$ python -q
>>> import numpy as np
>>> from numpy import linalg as LA
>>> np.set_printoptions(precision=2, suppress=True, linewidth=100, sign=" ")
>>> tidy = lambda a: np.round(a, 2) + 0
>>> M2 = np.array([[1, 1, 2], [2, 0, 2]])
>>> K = np.block([[np.zeros((2, 2)), M2], [M2.T, np.zeros((3, 3))]])
>>> print(K)
[[ 0.  0.  1.  1.  2.]
 [ 0.  0.  2.  0.  2.]
 [ 1.  2.  0.  0.  0.]
 [ 1.  0.  0.  0.  0.]
 [ 2.  2.  0.  0.  0.]]
>>> print(tidy(LA.matrix_power(K, 2)))
[[ 6.  6.  0.  0.  0.]
 [ 6.  8.  0.  0.  0.]
 [ 0.  0.  5.  1.  6.]
 [ 0.  0.  1.  1.  2.]
 [ 0.  0.  6.  2.  8.]]
>>> print(np.trace(K))
0.0
>>> print(tidy(np.abs(LA.eigvals(K)).max()))
3.62
>>> print(tidy(np.sort(np.abs(LA.eigvals(K)))))
[ 0.    0.96  0.96  3.62  3.62]
>>> x0 = np.array([1, -1, 2, 0, 2])
>>> print((K @ x0).argmax())
1
>>> print(np.sign((K @ x0).round(6)))
[ 1.  1. -1.  1.  0.]
>>> print(K @ np.eye(5)[1])
[ 0.  0.  2.  0.  2.]
>>> print(K @ (2 * x0))
[12. 16. -2.  2.  0.]
>>> arr = np.load("w.npy")
>>> print(arr)
[[  8.29  -8.63   0.46 -10.81]
 [ 11.34 -10.37  -1.39  -1.75]
 [  9.23  -7.3    0.95  -4.26]
 [  3.53  -3.9   -3.17   2.56]
 [ -6.79   9.18  -0.27   9.39]
 [ -4.66   6.65   1.97   9.53]
 [-14.57  13.18  -1.04  -2.33]
 [-13.72  10.09  -0.31   4.33]
 [-13.81  21.44  -3.32  18.42]
 [  1.62   0.69   4.42  -0.2 ]
 [ 11.74  -9.91  -2.74 -28.23]
 [ -2.43   5.79  -3.54  10.57]
 [  6.4   -0.2    1.76   1.57]
 [  0.41  -4.5    1.2    8.34]
 [  9.14  -9.91   3.86  -0.6 ]
 [  8.23  -9.99   0.64  -3.52]
 [-13.67  21.73  -9.69  -8.29]
 [ 14.26 -16.19   4.73  -3.83]
 [  5.52 -11.46   0.09  -6.71]
 [ 13.49  -1.49  -4.96  -3.44]
 [ -0.62  10.25   0.28  -1.69]
 [ -3.5    9.09   1.07  14.65]
 [ -6.56   4.5   -0.7    8.09]
 [  0.98  -5.63   1.03   2.65]
 [ -1.04   0.86   1.75   7.06]
 [  0.83  -5.84   1.91  -1.54]]
>>> x0 = np.array([-2, -1, 2, 1])
>>> y = arr @ x0
>>> coef, lr = np.zeros(4), 1 / LA.norm(arr, 2) ** 2
>>> for i in range(5):
...     coef -= lr * arr.T @ (arr @ coef - y)
...     if i % 1 == 0: print(i, round(LA.norm(arr @ coef - y), 2))
... 
0 55.99
1 48.8
2 43.63
3 39.75
4 36.67
>>> print(tidy(coef))
[-0.74 -0.15  0.54  1.12]
>>> Xc = arr - arr.mean(axis=0)
>>> Uu, sv, Vt = LA.svd(Xc, full_matrices=False)
>>> print(tidy(Vt[0] * np.sign(Vt[0, np.abs(Vt[0]).argmax()])))
[-0.58  0.67 -0.07  0.46]
>>> print(LA.matrix_rank(Xc))
4
>>> print(tidy(sv))
[ 71.64  37.45  16.64  10.49]
>>> print(tidy(Xc.mean(axis=0)))
[ 0.  0.  0.  0.]
>>> print(np.searchsorted(np.cumsum(sv ** 2) / (sv ** 2).sum(), 0.9) + 1)
2
>>> th = np.radians(90)
>>> Rm = np.eye(4)
>>> Rm[1, 1] = Rm[0, 0] = np.cos(th)
>>> Rm[1, 0], Rm[0, 1] = -np.sin(th), np.sin(th)
>>> print(tidy(Rm))
[[ 0.  1.  0.  0.]
 [-1.  0.  0.  0.]
 [ 0.  0.  1.  0.]
 [ 0.  0.  0.  1.]]
>>> M2 = arr @ Rm.T
>>> print(np.allclose(arr @ arr.T, M2 @ M2.T))
True
>>> print(np.abs(M2 - arr).max(axis=0))
[ 35.4  12.    0.    0. ]
>>> print(tidy(M2))
[[ -8.63  -8.29   0.46 -10.81]
 [-10.37 -11.34  -1.39  -1.75]
 [ -7.3   -9.23   0.95  -4.26]
 [ -3.9   -3.53  -3.17   2.56]
 [  9.18   6.79  -0.27   9.39]
 [  6.65   4.66   1.97   9.53]
 [ 13.18  14.57  -1.04  -2.33]
 [ 10.09  13.72  -0.31   4.33]
 [ 21.44  13.81  -3.32  18.42]
 [  0.69  -1.62   4.42  -0.2 ]
 [ -9.91 -11.74  -2.74 -28.23]
 [  5.79   2.43  -3.54  10.57]
 [ -0.2   -6.4    1.76   1.57]
 [ -4.5   -0.41   1.2    8.34]
 [ -9.91  -9.14   3.86  -0.6 ]
 [ -9.99  -8.23   0.64  -3.52]
 [ 21.73  13.67  -9.69  -8.29]
 [-16.19 -14.26   4.73  -3.83]
 [-11.46  -5.52   0.09  -6.71]
 [ -1.49 -13.49  -4.96  -3.44]
 [ 10.25   0.62   0.28  -1.69]
 [  9.09   3.5    1.07  14.65]
 [  4.5    6.56  -0.7    8.09]
 [ -5.63  -0.98   1.03   2.65]
 [  0.86   1.04   1.75   7.06]
 [ -5.84  -0.83   1.91  -1.54]]
>>> print(tidy(LA.det(Rm)), np.trace(Rm))
1.0 2.0
>>> print(np.allclose(LA.norm(arr, axis=1), LA.norm(M2, axis=1)))
True
>>> r0 = np.array([1, 1, 1, -2, 2, 2, 2])
>>> r1 = np.array([0, 2, 0])
>>> E = np.outer(r0, r1)
>>> print(E)
[[ 0  2  0]
 [ 0  2  0]
 [ 0  2  0]
 [ 0 -4  0]
 [ 0  4  0]
 [ 0  4  0]
 [ 0  4  0]]
>>> # row 1 repeats row 0
>>> Uu, sv, Vt = LA.svd(E)
>>> print(np.argmax(sv[:-1] / (sv[1:] + 1e-6)) + 1)
1
>>> M2 = Uu[:, :1] @ np.diag(sv[:1]) @ Vt[:1]
>>> print(LA.matrix_rank(E, rtol=0.05))
1
>>> print(LA.matrix_rank(M2))
1
>>> Uu, sv, Vt = LA.svd(E, full_matrices=False)
>>> print(tidy(Uu.T @ E @ Vt.T))
[[ 8.72  0.    0.  ]
 [ 0.    0.    0.  ]
 [ 0.    0.    0.  ]]
>>> print(Uu.shape, sv.shape, Vt.shape)
(7, 3) (3,) (3, 3)
>>> print(tidy(np.abs(Vt[0])))
[ 0.  1.  0.]
>>> print(tidy(Vt @ Vt.T))
[[ 1.  0.  0.]
 [ 0.  1.  0.]
 [ 0.  0.  1.]]
>>> print(tidy(Uu.T @ Uu))
[[ 1.  0.  0.]
 [ 0.  1.  0.]
 [ 0.  0.  1.]]
>>> print(np.allclose(Uu * sv @ Vt, E))
True
>>> print(tidy(sv))
[ 8.72  0.    0.  ]
>>> print(np.cumsum(sv ** 2) / np.sum(sv ** 2))
[ 1.  1.  1.]
>>> M = np.array([[-0.1, 0.74, -1.84, 2.59],
...     [-0.09, 0.68, -1.07, -3.86],
...     [0.04, -0.04, -13.04, 2.15],
...     [-0.11, -2.13, 37.51, 1.74],
...     [-0.24, 0.83, -6.74, 3.08],
...     [0.13, 0.18, -31.75, -1.57],
...     [0.09, 0.86, 17.12, -0.6],
...     [0.07, -0.85, -19.95, -1.61],
...     [0.17, -0.31, -19.91, -4.71],
...     [0.31, 0.3, -37.2, -4.91],
...     [-0.11, 0.13, -20.04, 0.72],
...     [-0.1, 0.71, -12.54, 3.41],
...     [0.02, 0.34, 4.71, -3.07],
...     [-0.17, -0.11, -8.95, -2.9]])
>>> # column 2 is much longer than the rest
>>> x0 = np.array([1, -3, 1, 2])
>>> print(tidy(np.einsum("ij,j->i", M, x0)))
[  1.02 -10.92  -8.58  47.27  -3.31 -35.3   13.43 -20.55 -28.23 -47.61 -19.1   -7.95  -2.43 -14.59]
>>> print(LA.norm(M @ x0) <= LA.norm(M, 2) * LA.norm(x0) + 1e-9)
True
>>> mat = np.array([[1.0, 0.2], [0.2, 1.0]])
>>> # symmetric
>>> print(tidy(LA.matrix_power(mat, 4)))
[[ 1.24  0.83]
 [ 0.83  1.24]]
>>> print(tidy(LA.det(mat)))
0.96
>>> print((mat + mat.T) / 2)
[[ 1.   0.2]
 [ 0.2  1. ]]
>>> print((mat - mat.T) / 2)
[[ 0.  0.]
 [ 0.  0.]]
>>> Xc = M - M.mean(axis=0)
>>> Uu, sv, Vt = LA.svd(Xc, full_matrices=False)
>>> print(np.abs(Vt[0]).argmax())
2
>>> print(np.abs(Uu[:, 0]).argmax())
3
>>> print((np.sign(Uu[:, 0]) == np.sign(Uu[0, 0])).astype(int))
[ 1  1  0  1  1  0  1  0  0  0  0  0  1  0]
>>> print(LA.matrix_rank(Xc))
4
>>> print(tidy((sv ** 2).sum() ** 2 / (sv ** 4).sum()))
1.05
>>> blk = np.stack([mat, 3 * mat, mat[::-1]])
>>> print(tidy(LA.det(blk)))
[ 0.96  8.64 -0.96]
>>> print(LA.matrix_rank(blk.reshape(3, -1)))
2
>>> F = np.array([[4, 4, 4], [4, 8, 8], [4, 8, 12]])
>>> print(F)
[[  4   4   4]
 [  4   8   8]
 [  4   8  12]]
>>> # symmetric
>>> Uu, sv, Vt = LA.svd(F, full_matrices=False)
>>> print(tidy(sv / sv[0]))
[ 1.    0.13  0.06]
>>> print(np.allclose(Uu * sv @ Vt, F))
True
>>> proj = np.triu(np.array([[-2, 3, -3], [-3, -3, 4], [-3, 5, -2]]), 1) + np.eye(3)
>>> M2 = proj @ F @ LA.inv(proj)
>>> print(LA.matrix_rank(M2))
3
>>> print(proj @ F - F @ proj)
[[  0. -12. -16.]
 [ 16.  20.  28.]
 [  0. -12. -20.]]
>>> print(M2)
[[  4.  -8.  36.]
 [ 20. -20. 196.]
 [  4.  -4.  40.]]
>>> print(np.trace(M2), np.trace(F))
24.0 24
>>> print(M2[0] @ M2[2])
1488.0
>>> print(tidy(LA.norm(M2, 2)))
205.44
>>> print(tidy(LA.norm(M2) ** 2 / LA.norm(M2, 2) ** 2))
1.0
>>> print(tidy(LA.norm(M2[0], 1)), tidy(LA.norm(M2[0], np.inf)))
48.0 36.0
>>> z = arr[:, 1] > np.median(arr[:, 1])
>>> r0 = arr[z].mean(axis=0) - arr[~z].mean(axis=0)
>>> print(z.astype(int))
[ 0  0  0  0  1  1  1  1  1  1  0  1  1  0  0  0  1  0  0  0  1  1  1  0  1  0]
>>> M2 = np.array([[5, -2, -2], [3, 3, -5], [2, 1, 4]])
>>> Z = np.array([[5, 5, 2], [0, 2, 1], [2, 4, 0]])
>>> X = np.block([[M2, np.zeros((3, 3))], [np.zeros((3, 3)), Z]])
>>> print(X)
[[ 5. -2. -2.  0.  0.  0.]
 [ 3.  3. -5.  0.  0.  0.]
 [ 2.  1.  4.  0.  0.  0.]
 [ 0.  0.  0.  5.  5.  2.]
 [ 0.  0.  0.  0.  2.  1.]
 [ 0.  0.  0.  2.  4.  0.]]
>>> # 2 blocks once reordered
>>> rng = np.random.default_rng(447574)
>>> z = rng.permutation(6)
>>> M2 = X[:, z] * rng.choice([-1, 1], 6)
>>> print(M2)
[[-2.  2. -5.  0.  0.  0.]
 [-5. -3. -3.  0.  0.  0.]
 [ 4. -1. -2.  0.  0.  0.]
 [ 0. -0. -0.  2.  5.  5.]
 [ 0. -0. -0.  1.  2.  0.]
 [ 0. -0. -0.  0.  4.  2.]]
>>> Uu, _, Vt = LA.svd(X.T @ M2)
>>> print(z)
[ 2  1  0  5  4  3]
>>> print(tidy(LA.lstsq(X, M2)[0]))
[[ 0.  0. -1.  0.  0.  0.]
 [ 0. -1.  0.  0.  0.  0.]
 [ 1.  0.  0.  0.  0.  0.]
 [ 0.  0.  0.  0.  0.  1.]
 [ 0.  0.  0.  0.  1.  0.]
 [ 0.  0.  0.  1.  0.  0.]]
